$ python3 -q
>>> import numpy as np
>>> np.set_printoptions(suppress=True, linewidth=160)
>>> J = np.load("run5.npy")
>>> J
array([[  6.69,  -8.66,  10.01,  15.61],
       [  7.14,  -8.72,  11.85,  14.14],
       [ 10.36,  -3.72,   1.04,  10.86],
       [  3.04,  -0.37,   4.89,  -7.83],
       [  9.44,  -5.92,   1.76,  12.32],
       [  6.11, -10.26,  12.01,  14.42],
       [  7.89,  -8.02,  11.23,  14.95],
       [  9.98,  -3.44,   1.86,  12.6 ],
       [  6.04,  -8.3 ,  11.32,  14.77],
       [  6.59,  -7.69,  10.65,  13.98],
       [  5.37,  -8.63,  11.84,  13.18],
       [ 10.46,  -2.32,   2.91,  11.84],
       [  1.73,  -1.6 ,   4.82,  -8.92],
       [ 10.19,  -3.91,   1.53,  11.62],
       [  6.87,  -9.48,  11.4 ,  14.57],
       [  1.47,  -1.21,   6.45,  -8.5 ],
       [ 10.56,  -5.14,   3.37,  12.52],
       [  0.57,  -1.45,   5.11,  -9.13],
       [  4.5 , -10.63,  10.09,  12.76],
       [  2.9 ,  -0.64,   5.36,  -9.43],
       [  1.02,  -2.38,   6.58,  -8.24],
       [  0.47,   0.73,   5.61,  -7.14],
       [  5.25,  -8.78,  13.15,  13.23],
       [ 10.6 ,  -4.33,   2.25,  13.27],
       [ 11.03,  -3.49,   3.72,  12.18],
       [ 10.14,  -4.5 ,   2.76,  11.85],
       [  2.2 ,  -0.5 ,   8.74,  -9.86],
       [  4.81,  -8.77,  12.06,  13.25],
       [  0.88,   0.13,   5.75,  -8.75],
       [  9.26,  -5.65,   1.87,  11.41],
       [ -0.21,  -2.11,   5.22,  -7.69],
       [ -0.59,  -1.22,   6.38,  -7.21]])
>>> r0, g = J[22], J[4]
>>> np.round(r0 @ g, 2)
np.float64(287.68)
>>> p = (r0 @ g) / (r0 @ r0) * r0
>>> np.linalg.matrix_rank(np.outer(r0, g))
np.int64(1)
>>> np.round(g - p, 2)
array([ 6.1 , -0.34, -6.6 ,  3.91])
>>> M = np.array([[-2.1, -1.97, 0.95],
...     [-2.02, -2.09, 1.02],
...     [-2.1, -1.9, 1.03],
...     [-2.04, -1.97, 0.97],
...     [-2.09, -2.05, 1.02],
...     [-2.11, -1.97, 1.11],
...     [-2.12, -1.84, 1.11],
...     [-2.18, -2.03, 0.91],
...     [2.0, 1.0, 0.06],
...     [1.96, 1.06, -0.01],
...     [1.94, 1.0, 0.07],
...     [2.05, 1.18, 0.1],
...     [1.93, 0.95, 0.0],
...     [1.96, 1.06, 0.16],
...     [1.76, 1.08, 0.16],
...     [2.07, 1.06, 0.04]])
>>> cen = M - M.mean(axis=0)
>>> evecs = np.linalg.svd(cen)[2][:2]
>>> other = cen - cen @ evecs.T @ evecs
>>> np.round(np.cov(cen @ evecs.T, rowvar=False), 2) + 0
array([[7.07, 0.  ],
       [0.  , 0.01]])
>>> np.round(np.diag(evecs.T @ evecs), 2)
array([0.75, 0.81, 0.45])
>>> np.round(other.std(axis=0), 2)
array([0.02, 0.02, 0.04])
>>> np.round(np.linalg.norm(other) / np.linalg.norm(cen), 2)
np.float64(0.02)
>>> cen = M - M.mean(axis=0)
>>> Uu, sigma, VT = np.linalg.svd(cen, full_matrices=False)
>>> print(np.abs(Uu[:, 0]).argmax())
11
>>> print(np.round(cen.mean(axis=0), 2) + 0)
[0. 0. 0.]
>>> round(float((sigma ** 2).sum() ** 2 / (sigma ** 4).sum()), 2)
1.0
>>> sigma.round(2)
array([10.3 ,  0.33,  0.2 ])
>>> print((np.sign(Uu[:, 0]) == np.sign(Uu[0, 0])).astype(int))
[1 1 1 1 1 1 1 1 0 0 0 0 0 0 0 0]
>>> other = np.array([[1, 1], [1, -1]])
>>> rng = np.random.default_rng(2274)
>>> K = np.kron(other, np.kron(other, other))[rng.permutation(8)][:6]
>>> K
array([[ 1,  1, -1, -1,  1,  1, -1, -1],
       [ 1, -1, -1,  1,  1, -1, -1,  1],
       [ 1,  1,  1,  1,  1,  1,  1,  1],
       [ 1,  1, -1, -1, -1, -1,  1,  1],
       [ 1, -1, -1,  1, -1,  1,  1, -1],
       [ 1,  1,  1,  1, -1, -1, -1, -1]])
>>> other = K[0, 0] * K[1:] - np.outer(K[1:, 0], K[0])
>>> print(other)
[[ 0 -2  0  2  0 -2  0  2]
 [ 0  0  2  2  0  0  2  2]
 [ 0  0  0  0 -2 -2  2  2]
 [ 0 -2  0  2 -2  0  2  0]
 [ 0  0  2  2 -2 -2  0  0]]
>>> K[:, 0] / K[0, 0]
array([1., 1., 1., 1., 1., 1.])
>>> np.flatnonzero(~other.round(6).any(axis=1))
array([], dtype=int64)
>>> np.linalg.matrix_rank(other), np.linalg.matrix_rank(K)
(np.int64(5), np.int64(6))
>>> blk = np.stack([K, -1 * K, K[::-1]])
>>> print(np.einsum("bij,cij->bc", blk, blk))
[[ 48 -48   0]
 [-48  48   0]
 [  0   0  48]]
>>> np.round(np.linalg.norm(blk, axis=(1, 2)), 2)
array([6.93, 6.93, 6.93])
>>> np.linalg.matrix_rank(blk)
array([6, 6, 6])
>>> print(blk.sum(axis=0))
[[ 1  1  1  1 -1 -1 -1 -1]
 [ 1 -1 -1  1 -1  1  1 -1]
 [ 1  1 -1 -1 -1 -1  1  1]
 [ 1  1  1  1  1  1  1  1]
 [ 1 -1 -1  1  1 -1 -1  1]
 [ 1  1 -1 -1  1  1 -1 -1]]
>>> blk.shape
(3, 6, 8)
>>> (blk @ K.T).shape
(3, 6, 6)
>>> theta = np.radians(180)
>>> r_ = np.eye(8)
>>> r_[7, 7] = r_[0, 0] = np.cos(theta)
>>> r_[7, 0], r_[0, 7] = -np.sin(theta), np.sin(theta)
>>> print(r_.round(2) + 0)
[[-1.  0.  0.  0.  0.  0.  0.  0.]
 [ 0.  1.  0.  0.  0.  0.  0.  0.]
 [ 0.  0.  1.  0.  0.  0.  0.  0.]
 [ 0.  0.  0.  1.  0.  0.  0.  0.]
 [ 0.  0.  0.  0.  1.  0.  0.  0.]
 [ 0.  0.  0.  0.  0.  1.  0.  0.]
 [ 0.  0.  0.  0.  0.  0.  1.  0.]
 [ 0.  0.  0.  0.  0.  0.  0. -1.]]
>>> other = K @ r_.T
>>> print(round(np.linalg.det(r_), 2), np.trace(r_))
1.0 4.0
>>> np.abs(other - K).max(axis=0)
array([2., 0., 0., 0., 0., 0., 0., 2.])
>>> def softmax(z):
...     e = np.exp(z - z.max(axis=-1, keepdims=True))
...     return e / e.sum(axis=-1, keepdims=True)
... 
>>> np.round(softmax(K[3]), 2)
array([0.22, 0.22, 0.03, 0.03, 0.03, 0.03, 0.22, 0.22])
>>> np.round(softmax(K[3] + -3), 2)
array([0.22, 0.22, 0.03, 0.03, 0.03, 0.03, 0.22, 0.22])
>>> np.round(softmax(K).sum(axis=1), 2)
array([1., 1., 1., 1., 1., 1.])
>>> scores = K @ K.T / np.sqrt(8)
>>> softmax(scores).round(6).argmax(axis=1)
array([0, 1, 2, 3, 4, 5])
>>> print(np.round(softmax(scores + np.triu(np.full(scores.shape, -np.inf), 1)), 2))
[[1.   0.   0.   0.   0.   0.  ]
 [0.06 0.94 0.   0.   0.   0.  ]
 [0.05 0.05 0.89 0.   0.   0.  ]
 [0.05 0.05 0.05 0.85 0.   0.  ]
 [0.05 0.05 0.05 0.05 0.81 0.  ]
 [0.05 0.05 0.05 0.05 0.05 0.77]]
>>> np.round(softmax(scores), 2)
array([[0.77, 0.05, 0.05, 0.05, 0.05, 0.05],
       [0.05, 0.77, 0.05, 0.05, 0.05, 0.05],
       [0.05, 0.05, 0.77, 0.05, 0.05, 0.05],
       [0.05, 0.05, 0.05, 0.77, 0.05, 0.05],
       [0.05, 0.05, 0.05, 0.05, 0.77, 0.05],
       [0.05, 0.05, 0.05, 0.05, 0.05, 0.77]])
>>> G = K.T @ K
>>> np.round(np.linalg.eigvalsh(G)[::-1], 2) + 0
array([8., 8., 8., 8., 8., 8., 0., 0.])
>>> W0 = np.loadtxt("x.csv", delimiter=",")
>>> print(W0)
[[5. 3. 0. 0. 0. 3. 1.]
 [0. 5. 0. 0. 0. 5. 0.]
 [0. 0. 1. 4. 1. 0. 0.]
 [0. 0. 3. 5. 4. 0. 0.]
 [0. 0. 5. 3. 2. 0. 0.]
 [0. 5. 0. 0. 0. 0. 4.]
 [4. 2. 0. 0. 0. 0. 5.]]
>>> W = np.array([[4, 5], [4, 2], [2, 5], [2, 2], [2, 1], [4, 3], [4, 3]])
>>> c = np.array([1, 0])
>>> act = np.maximum(W0 @ W + c, 0)
>>> act
array([[49., 43.],
       [41., 25.],
       [13., 14.],
       [25., 29.],
       [21., 33.],
       [37., 22.],
       [45., 39.]])
>>> cent = np.array([[1, 0, 0], [2, 2, 1]])
>>> print(act @ cent)
[[135.  86.  43.]
 [ 91.  50.  25.]
 [ 41.  28.  14.]
 [ 83.  58.  29.]
 [ 87.  66.  33.]
 [ 81.  44.  22.]
 [123.  78.  39.]]
>>> print((act @ cent).round(6).argmax(axis=1))
[0 0 0 0 0 0 0]
>>> theta = np.radians(60)
>>> r_ = np.eye(7)
>>> r_[1, 1] = r_[0, 0] = np.cos(theta)
>>> r_[1, 0], r_[0, 1] = -np.sin(theta), np.sin(theta)
>>> r_.round(2)
array([[ 0.5 ,  0.87,  0.  ,  0.  ,  0.  ,  0.  ,  0.  ],
       [-0.87,  0.5 ,  0.  ,  0.  ,  0.  ,  0.  ,  0.  ],
       [ 0.  ,  0.  ,  1.  ,  0.  ,  0.  ,  0.  ,  0.  ],
       [ 0.  ,  0.  ,  0.  ,  1.  ,  0.  ,  0.  ,  0.  ],
       [ 0.  ,  0.  ,  0.  ,  0.  ,  1.  ,  0.  ,  0.  ],
       [ 0.  ,  0.  ,  0.  ,  0.  ,  0.  ,  1.  ,  0.  ],
       [ 0.  ,  0.  ,  0.  ,  0.  ,  0.  ,  0.  ,  1.  ]])
>>> other = W0 @ r_.T
>>> np.allclose(np.linalg.norm(W0, axis=1), np.linalg.norm(other, axis=1))
True
>>> print(round(float(np.linalg.det(r_)), 2), np.trace(r_))
1.0 6.0
>>> E = np.load("block11.npy")
>>> E
array([[-3., -1.,  0.,  0.,  0.],
       [-2.,  3.,  0.,  0.,  0.],
       [ 0.,  0.,  0.,  4.,  4.],
       [ 0.,  0.,  1.,  4.,  0.],
       [ 0.,  0., -4.,  4., -4.]])
>>> W = np.array([[0, -1], [0, 2], [-1, 0], [0, -2], [1, -2]])
>>> c = np.array([0, 0])
>>> act = np.maximum(E @ W + c, 0)
>>> (act > 0).mean(axis=0)
array([0.2, 0.4])
>>> cent = np.array([[1, 0], [1, 2]])
>>> W @ cent
array([[-1, -2],
       [ 2,  4],
       [-1,  0],
       [-2, -4],
       [-1, -4]])
>>> act @ cent
array([[ 1.,  2.],
       [ 8., 16.],
       [ 4.,  0.],
       [ 0.,  0.],
       [ 0.,  0.]])
>>> print((act @ cent).round(6).argmax(axis=1))
[1 1 0 0 0]
>>> vec = np.array([2, -3, -2, 3, -3])
>>> y = E @ vec
>>> y
array([ -3., -13.,   0.,  10.,  32.])
>>> np.round(np.linalg.solve(E.T, E[3]), 2)
array([-0.,  0.,  0.,  1., -0.])
>>> O, r_ = np.linalg.qr(E)
>>> np.trace(O @ O.T)
np.float64(5.0)
>>> print(np.round(O @ r_, 2) + 0)
[[-3. -1.  0.  0.  0.]
 [-2.  3.  0.  0.  0.]
 [ 0.  0.  0.  4.  4.]
 [ 0.  0.  1.  4.  0.]
 [ 0.  0. -4.  4. -4.]]
>>> np.allclose(r_.T @ r_, E.T @ E)
True
>>> np.round(O.T @ O, 2) + 0
array([[1., 0., 0., 0., 0.],
       [0., 1., 0., 0., 0.],
       [0., 0., 1., 0., 0.],
       [0., 0., 0., 1., 0.],
       [0., 0., 0., 0., 1.]])
>>> r_.round(2)
array([[ 3.61, -0.83,  0.  ,  0.  ,  0.  ],
       [ 0.  ,  3.05,  0.  ,  0.  ,  0.  ],
       [ 0.  ,  0.  , -4.12,  2.91, -3.88],
       [ 0.  ,  0.  ,  0.  , -6.29, -1.8 ],
       [ 0.  ,  0.  ,  0.  ,  0.  ,  3.7 ]])
>>> np.round(np.abs(np.diag(r_)), 2)
array([3.61, 3.05, 4.12, 6.29, 3.7 ])
>>> r0 = np.array([2, -1])
>>> np.correlate(E[1], E[4], "full")
array([  8., -20.,  20., -12.,   0.,   0.,   0.,   0.,   0.])
>>> print(np.polyval(r0, E[1]))
[-5.  5. -1. -1. -1.]
>>> np.cross(E[1, :3], E[4, :3])
array([-12.,  -8.,  -0.])
>>> hat = np.triu(np.array([[2, 4, 0, 5, 5],
...     [0, 1, 5, 0, 2],
...     [3, 5, 1, 2, 5],
...     [2, 0, 2, 3, 4],
...     [5, 0, 2, 1, 5]]), 1) + np.eye(5)
>>> other = hat @ E @ np.linalg.inv(hat)
>>> other
array([[  -11.,    55.,  -290.,   675., -1325.],
       [   -2.,    11.,   -63.,   164.,  -341.],
       [    0.,     0.,   -18.,    68.,  -198.],
       [    0.,     0.,   -15.,    50.,  -141.],
       [    0.,     0.,    -4.,    12.,   -32.]])
>>> np.trace(other), np.trace(E)
(np.float64(0.0), np.float64(0.0))
>>> hat @ E - E @ hat
array([[ -8.,  24., -10.,  55.,  -3.],
       [  0.,   8., -23.,  38.,  16.],
       [  0.,   0., -18.,  28., -36.],
       [  0.,   0., -16.,  14., -37.],
       [  0.,   0.,   0.,   8.,   4.]])
>>> np.round(np.poly(other), 2) + 0
array([   1.,    0.,  -15.,  -96.,   44., 1056.])
>>> X = np.loadtxt("out12.csv", delimiter=",")
>>> X
array([[ 0.83, -0.79, -0.74],
       [ 0.99, -0.54, -1.  ],
       [ 0.97,  0.  , -1.  ],
       [ 0.95, -0.69, -0.99],
       [ 0.1 ,  1.  , -1.  ],
       [-0.05,  0.87, -0.97],
       [-0.93,  0.99, -0.74],
       [-1.  ,  1.  ,  0.99],
       [-0.61, -0.69,  1.  ],
       [ 0.93,  0.4 , -1.  ],
       [-0.6 ,  0.79, -0.24],
       [-0.95,  0.96,  0.74],
       [ 0.99, -1.  , -0.62],
       [ 0.16,  0.06, -0.45],
       [ 0.96, -0.88, -0.97],
       [ 1.  , -1.  , -0.93],
       [-0.83,  0.97, -0.62],
       [ 0.54, -0.49, -0.45],
       [-1.  ,  1.  ,  0.45],
       [-0.69,  0.77,  0.24],
       [ 0.8 , -0.49, -0.93],
       [-0.22,  0.29,  0.  ],
       [ 0.85, -1.  ,  1.  ],
       [ 0.91, -0.96, -0.24],
       [ 0.88, -0.83, -0.83],
       [-0.31, -0.12,  0.74],
       [ 0.81,  0.4 , -1.  ],
       [ 0.81, -1.  ,  1.  ],
       [-0.98,  0.98,  0.83],
       [-0.21,  0.85, -0.93],
       [ 0.27, -0.58,  0.45],
       [-0.67,  0.95, -0.83]])
>>> G = W0.T @ W0
>>> np.allclose(G, G.T)
True
>>> np.round(np.linalg.eigvalsh(G)[::-1], 2)
array([117.64,  96.29,  38.22,  23.13,   7.78,   1.93,   1.02])
>>> (W0 @ W0.T).shape
(7, 7)
>>> cent = X[[3, 27]].astype(float)
>>> for _ in range(7):
...     z = np.linalg.norm(X[:, None] - cent, axis=-1).argmin(axis=1)
...     cent = np.array([X[z == j].mean(axis=0) for j in range(2)])
... 
>>> z
array([0, 0, 0, 0, 1, 1, 1, 1, 1, 0, 1, 1, 0, 0, 0, 0, 1, 0, 1, 1, 0, 1, 0, 0, 0, 1, 0, 0, 1, 1, 0, 1])
>>> np.round(cent[1] - cent[0], 2)
array([-1.4 ,  1.26,  0.49])
>>> cent.round(2)
array([[ 0.8 , -0.55, -0.51],
       [-0.6 ,  0.71, -0.02]])
>>> np.bincount(z)
array([17, 15])
>>> np.abs(cent[1] - cent[0]).argmax()
np.int64(0)
>>> F = np.load("case9.npy")
>>> F
array([[ 0.82,  0.88, -0.94],
       [ 0.38,  0.56,  0.12],
       [-0.1 , -0.12,  0.14],
       [ 0.45,  0.49, -0.71],
       [ 0.59,  0.78,  0.  ],
       [-0.03, -0.18, -0.52],
       [ 0.77,  0.94,  0.49],
       [-0.55, -0.69,  0.43],
       [ 0.66,  0.86,  0.24],
       [ 0.27,  0.71,  0.96],
       [-0.05, -0.29, -0.74],
       [ 0.12,  0.08, -0.41],
       [ 0.  ,  0.31,  0.88],
       [ 0.54,  0.71, -0.16],
       [-0.73, -0.89,  0.01],
       [ 0.69,  0.83, -0.35],
       [-0.06, -0.2 , -0.43],
       [-0.12,  0.38,  0.99],
       [ 0.92,  0.95, -0.98]])
>>> other = np.c_[F[:, :1] @ np.array([[1]]), np.array([3, 1, 7, 2, -1, -9, -2, 9, 0, -8, -7, -1, 1, -8, 6, -2, -5, -5, 2])]
>>> other
array([[ 0.82,  3.  ],
       [ 0.38,  1.  ],
       [-0.1 ,  7.  ],
       [ 0.45,  2.  ],
       [ 0.59, -1.  ],
       [-0.03, -9.  ],
       [ 0.77, -2.  ],
       [-0.55,  9.  ],
       [ 0.66,  0.  ],
       [ 0.27, -8.  ],
       [-0.05, -7.  ],
       [ 0.12, -1.  ],
       [ 0.  ,  1.  ],
       [ 0.54, -8.  ],
       [-0.73,  6.  ],
       [ 0.69, -2.  ],
       [-0.06, -5.  ],
       [-0.12, -5.  ],
       [ 0.92,  2.  ]])
>>> np.round(np.linalg.lstsq(F, other[:, 0])[0], 2) + 0
array([1., 0., 0.])
>>> np.linalg.matrix_rank(other)
np.int64(2)
>>> np.round(np.linalg.norm(other - F @ np.linalg.lstsq(F, other)[0], axis=0), 2) + 0
array([ 0.  , 20.93])
>>> np.round(np.linalg.norm(np.linalg.qr(F)[0].T @ other, axis=0) ** 2 / ((other ** 2).sum(axis=0) + 1e-12), 2)
array([1.  , 0.13])
>>> np.linalg.matrix_rank(np.c_[F, other])
np.int64(4)
